% python3 -q
>>> import numpy as np
>>> np.set_printoptions(precision=1, suppress=True, linewidth=160, floatmode="fixed")
>>> Y = np.array([[2, 5, 2, 3, 2, 3, 1]])
>>> mat = Y.T @ Y
>>> mat
array([[ 4, 10,  4,  6,  4,  6,  2],
       [10, 25, 10, 15, 10, 15,  5],
       [ 4, 10,  4,  6,  4,  6,  2],
       [ 6, 15,  6,  9,  6,  9,  3],
       [ 4, 10,  4,  6,  4,  6,  2],
       [ 6, 15,  6,  9,  6,  9,  3],
       [ 2,  5,  2,  3,  2,  3,  1]])
>>> left, sigma, VT = np.linalg.svd(mat)
>>> sigma.round(1) + 0
array([56.0,  0.0,  0.0,  0.0,  0.0,  0.0,  0.0])
>>> Y = left[:, :1] @ np.diag(sigma[:1]) @ VT[:1]
>>> np.linalg.matrix_rank(Y)
np.int64(1)
>>> np.linalg.matrix_rank(mat, rtol=0.05)
np.int64(1)
>>> round(np.abs(mat - Y).max(), 1)
np.float64(0.0)
>>> w, evecs = np.linalg.eigh(mat)
>>> x0 = np.array([2, 3, 2, -2, 2, 0, 3])
>>> round(float(x0 @ mat @ x0 / (x0 @ x0)), 1), round(float(w[0]), 1), w[-1]
(16.9, -0.0, np.float64(56.0))
>>> x0 @ mat @ x0
np.int64(576)
>>> rng = np.random.default_rng(535)
>>> idx = rng.permutation(7)
>>> idx
array([2, 1, 5, 4, 6, 3, 0])
>>> Y = mat[idx][:, idx]
>>> Y
array([[ 4, 10,  6,  4,  2,  6,  4],
       [10, 25, 15, 10,  5, 15, 10],
       [ 6, 15,  9,  6,  3,  9,  6],
       [ 4, 10,  6,  4,  2,  6,  4],
       [ 2,  5,  3,  2,  1,  3,  2],
       [ 6, 15,  9,  6,  3,  9,  6],
       [ 4, 10,  6,  4,  2,  6,  4]])
>>> np.allclose(Y, mat)
False
>>> A = np.load("run5.npy")
>>> A
array([[ 5, -2,  0,  0],
       [ 0,  5, -3, -2],
       [-2, -5, -2, -5],
       [ 1,  5, -1,  1],
       [ 4,  4,  3,  0],
       [ 5, 13, -9, -6]])
>>> Y = np.c_[A[:, :2] @ np.array([[1, -2], [-1, -4]]), np.array([1, 0, 1, -1, 1, 2])]
>>> Y
array([[  7,  -2,   1],
       [ -5, -20,   0],
       [  3,  24,   1],
       [ -4, -22,  -1],
       [  0, -24,   1],
       [ -8, -62,   2]])
>>> np.linalg.norm(np.linalg.qr(A)[0].T @ Y, axis=0) ** 2 / ((Y ** 2).sum(axis=0) + 1e-12)
array([1.0, 1.0, 0.9])
>>> np.round(np.linalg.norm(Y - A @ np.linalg.lstsq(A, Y)[0], axis=0), 1) + 0
array([0.0, 0.0, 0.7])
>>> np.linalg.matrix_rank(np.c_[A, Y])
np.int64(5)
